$ python -q
>>> import numpy as np
>>> import numpy.linalg as la
>>> np.set_printoptions(suppress=True, linewidth=100)
>>> rd = lambda a: np.round(a, 2) + 0
>>> J = np.load("m.npy")
>>> J
array([[ 0.09,  1.8 , -3.5 ],
       [-2.34,  0.58, -8.41],
       [-1.88,  3.07, -9.9 ],
       [-0.83,  2.56, -6.44]])
>>> # column 2 is much longer than the rest
>>> rd(la.norm(J, 2))
np.float64(15.69)
>>> rd(J[0] @ J[1])
np.float64(30.27)
>>> rd(la.norm(J, "nuc"))
np.float64(18.36)
>>> rd(la.norm(J, axis=0))
array([ 3.12,  4.42, 14.92])
>>> rd(la.norm(J, 1)), rd(la.norm(J, np.inf))
(np.float64(28.25), np.float64(14.85))
>>> rd(la.norm(J) ** 2 / la.norm(J, 2) ** 2)
np.float64(1.02)
>>> rd(la.norm(J, axis=1))
array([ 3.94,  8.75, 10.53,  6.98])
>>> x0 = np.array([1, 0, 0])
>>> rhs = J @ x0
>>> coef, lr = np.zeros(3), 1 / la.norm(J, 2) ** 2
>>> for i in range(3):
...     coef -= lr * J.T @ (J @ coef - rhs)
...     if i % 1 == 0: print(i, round(la.norm(J @ coef - rhs), 2))
... 
0 1.16
1 1.13
2 1.11
>>> rd(coef)
array([ 0.05, -0.02,  0.18])
>>> x0 = np.array([2, 9, 2])
>>> rhs = J @ x0
>>> rd(la.pinv(J) @ J)
array([[1., 0., 0.],
       [0., 1., 0.],
       [0., 0., 1.]])
>>> rd(la.lstsq(J, rhs)[0])
array([2., 9., 2.])
>>> rd(rhs)
array([  9.38, -16.28,   4.07,   8.5 ])
>>> rng = np.random.default_rng(628002)
>>> rhs = rhs + 0.02 * rng.normal(size=4)
>>> rd(rhs)
array([  9.42, -16.32,   4.09,   8.48])
>>> coef, *_ = la.lstsq(J, rhs)
>>> rd(la.norm(rhs - J @ coef))
np.float64(0.04)
>>> [round(float(la.norm(la.solve(J.T @ J + lam * np.eye(3), J.T @ rhs))), 2) for lam in (0, 1, 10, 100)]
[9.45, 7.62, 3.18, 0.47]
>>> coef.round()
array([2., 9., 2.])
>>> rd(J - J[0])
array([[ 0.  ,  0.  ,  0.  ],
       [-2.43, -1.22, -4.91],
       [-1.97,  1.27, -6.4 ],
       [-0.92,  0.76, -2.94]])
>>> la.rank(J)
Traceback (most recent call last):
  File "<python-input-32>", line 1, in <module>
    la.rank(J)
    ^^^^^^^
AttributeError: module 'numpy.linalg' has no attribute 'rank'
>>> rd(J.sum(axis=1))
array([ -1.61, -10.17,  -8.71,  -4.71])
>>> J[4]
Traceback (most recent call last):
  File "<python-input-34>", line 1, in <module>
    J[4]
    ~^^^
IndexError: index 4 is out of bounds for axis 0 with size 4
>>> rd(J.mean(axis=0))
array([-1.24,  2.  , -7.06])
>>> A = np.load("sample18.npy")
>>> rd(A)
array([[ 1.  ,  0.  ,  0.  ],
       [ 0.  ,  0.71, -0.71],
       [ 0.  ,  0.71,  0.71]])
>>> # 2 blocks once reordered
>>> (A != 0).astype(int)
array([[1, 0, 0],
       [0, 1, 1],
       [0, 1, 1]])
>>> rd(A @ A)
array([[ 1.,  0.,  0.],
       [ 0.,  0., -1.],
       [ 0.,  1.,  0.]])
>>> (la.matrix_power((A != 0) + (A.T != 0) + np.eye(3), 3) > 0).astype(int)
array([[1, 0, 0],
       [0, 1, 1],
       [0, 1, 1]])
>>> out = A / np.sqrt((A ** 2).mean(axis=1, keepdims=True))
>>> rd(out[2])
array([0.  , 1.22, 1.22])
>>> def softmax(z):
...     e = np.exp(z - z.max(axis=-1, keepdims=True))
...     return e / e.sum(axis=-1, keepdims=True)
... 
>>> rd(softmax(A[0]))
array([0.58, 0.21, 0.21])
>>> softmax(A).sum(axis=1)
array([1., 1., 1.])
>>> rd(softmax(A[0] + -1))
array([0.58, 0.21, 0.21])
>>> rd(softmax(10 * A[0]))
array([1., 0., 0.])
>>> scores = A @ A.T / np.sqrt(3)
>>> rd(softmax(scores))
array([[0.47, 0.26, 0.26],
       [0.26, 0.47, 0.26],
       [0.26, 0.26, 0.47]])
>>> rd(softmax(scores)[0] @ A)
array([0.47, 0.37, 0.  ])
>>> softmax(scores).round(6).argmax(axis=1)
array([0, 1, 2])
>>> rd(softmax(scores + np.triu(np.full(scores.shape, -np.inf), 1)))
array([[1.  , 0.  , 0.  ],
       [0.36, 0.64, 0.  ],
       [0.26, 0.26, 0.47]])
>>> x0 = np.array([1, -3, -2])
>>> rhs = A @ x0
>>> coef, lr = np.zeros(3), 1 / la.norm(A, 2) ** 2
>>> for i in range(250):
...     coef -= lr * A.T @ (A @ coef - rhs)
...     if i % 50 == 0: print(i, round(la.norm(A @ coef - rhs), 2))
... 
0 0.0
50 0.0
100 0.0
150 0.0
200 0.0
>>> coef
array([ 1., -3., -2.])
>>> rd((A + A.T) / 2)
array([[1.  , 0.  , 0.  ],
       [0.  , 0.71, 0.  ],
       [0.  , 0.  , 0.71]])
>>> rd((A - A.T) / 2)
array([[ 0.  ,  0.  ,  0.  ],
       [ 0.  ,  0.  , -0.71],
       [ 0.  ,  0.71,  0.  ]])
>>> rd(np.sort(np.abs(la.eigvals(A))))
array([1., 1., 1.])
>>> rd(la.matrix_power(A, 4))
array([[ 1.,  0.,  0.],
       [ 0., -1.,  0.],
       [ 0.,  0., -1.]])
>>> A.inv()
Traceback (most recent call last):
  File "<python-input-63>", line 1, in <module>
    A.inv()
    ^^^^^
AttributeError: 'numpy.ndarray' object has no attribute 'inv'
>>> np.allclose(A @ A.T, A.T @ A)
True
>>> rd(la.det(A))
np.float64(1.0)
>>> rd(np.trace(A))
np.float64(2.41)
>>> arr = np.loadtxt("data.csv", delimiter=",")
>>> arr
array([[ 2.,  3.,  4.],
       [ 5.,  6.,  7.],
       [ 8.,  9., 10.],
       [11., 12., 13.]])
>>> [round(float(x), 2) for x in la.svd(arr, compute_uv=False)[:3]]
[28.58, 1.15, 0.0]
>>> r = la.matrix_rank(arr)
>>> r
np.int64(2)
>>> null = la.svd(arr)[2][r:].T
>>> rd(null @ null.T)
array([[ 0.17, -0.33,  0.17],
       [-0.33,  0.67, -0.33],
       [ 0.17, -0.33,  0.17]])
>>> np.allclose(arr @ null, 0)
True
>>> [int(la.matrix_rank(arr[:i])) for i in range(1, len(arr) + 1)]
[1, 2, 2, 2]
>>> r0 = np.array([-2, -1])
>>> np.correlate(arr[2], arr[1], "full")
array([ 56., 111., 164., 105.,  50.])
>>> np.convolve(arr[2], r0)
array([-16., -26., -29., -10.])
>>> x0 = np.array([-3, 3, 0])
>>> arr @ x0
array([3., 3., 3., 3.])
>>> (arr * x0).sum(axis=1)
array([3., 3., 3., 3.])
>>> np.einsum("ij,j->i", arr, x0)
array([3., 3., 3., 3.])
>>> x0 @ arr
Traceback (most recent call last):
  File "<python-input-83>", line 1, in <module>
    x0 @ arr
    ~~~^~~~~
ValueError: matmul: Input operand 1 has a mismatch in its core dimension 0, with gufunc signature (n?,k),(k,m?)->(n?,m?) (size 4 is different from 3)
>>> W0 = np.load("arr.npy")
>>> W0
array([[-2,  0,  0,  0],
       [ 1,  3,  0,  0],
       [ 0,  0, -2,  0],
       [ 0,  0,  1,  3]])
>>> # triangular, det is the product of the diagonal
>>> rd(la.det(W0))
np.float64(36.0)
>>> rd(np.sort(la.eigvals(W0).real))
array([-2., -2.,  3.,  3.])
>>> W0 @ W0
array([[4, 0, 0, 0],
       [1, 9, 0, 0],
       [0, 0, 4, 0],
       [0, 0, 1, 9]])
>>> (W0 != 0).astype(int)
array([[1, 0, 0, 0],
       [1, 1, 0, 0],
       [0, 0, 1, 0],
       [0, 0, 1, 1]])
>>> (la.matrix_power((W0 != 0) + (W0.T != 0) + np.eye(4), 4) > 0).astype(int)
array([[1, 1, 0, 0],
       [1, 1, 0, 0],
       [0, 0, 1, 1],
       [0, 0, 1, 1]])
